$ python -q
>>> import numpy as np
>>> np.set_printoptions(precision=3, suppress=True, linewidth=200)
>>> def rnd(a):
...     return np.round(a, 3) + 0
... 
>>> m1 = np.load("a.npy")
>>> m1
array([[-4.32 ,  1.636,  4.774],
       [-0.539,  2.122,  1.723],
       [-1.303,  2.413,  2.923],
       [-3.624,  0.946,  3.043],
       [-0.983, -1.163, -2.761],
       [-3.198,  1.66 ,  3.687],
       [-0.96 , -0.271, -1.447],
       [-5.358,  1.695,  5.901],
       [ 1.043,  2.64 ,  0.917],
       [ 5.822,  5.404,  0.284],
       [ 4.948,  5.521,  1.334]])
>>> dist = np.linalg.norm(m1[:, None] - m1[None], axis=-1)
>>> rnd(dist[1])
array([4.883, 0.   , 1.452, 3.556, 5.576, 3.338, 3.994, 6.392, 1.85 , 7.301, 6.466])
>>> np.linalg.matrix_rank(dist ** 2)
np.int64(5)
>>> dist.mean(axis=1).argmax()
np.int64(9)
>>> np.flatnonzero(dist[1] < dist.mean() / 2)
array([1, 2, 8])
>>> dist.shape
(11, 11)
>>> vec = np.array([1, 0, 1])
>>> target = m1 @ vec
>>> rnd(target)
array([ 0.454,  1.184,  1.62 , -0.581, -3.744,  0.489, -2.407,  0.543,  1.96 ,  6.106,  6.282])
>>> rnd(np.linalg.lstsq(m1, target)[0])
array([1., 0., 1.])
>>> rnd(np.linalg.pinv(m1) @ m1)
array([[1., 0., 0.],
       [0., 1., 0.],
       [0., 0., 1.]])
>>> rng = np.random.default_rng(90)
>>> target = target + 0.02 * rng.normal(size=11)
>>> rnd(target)
array([ 0.49 ,  1.174,  1.618, -0.571, -3.75 ,  0.489, -2.372,  0.567,  1.973,  6.106,  6.284])
>>> coef, *_ = np.linalg.lstsq(m1, target)
>>> rnd(coef)
array([0.995, 0.005, 0.997])
>>> coef.round()
array([1., 0., 1.])
>>> rnd(np.linalg.norm(target - m1 @ coef))
np.float64(0.046)
>>> [round(float(np.linalg.norm(np.linalg.solve(m1.T @ m1 + lam * np.eye(3), m1.T @ target))), 2) for lam in (0, 1, 10, 100)]
[1.41, 1.25, 0.88, 0.5]
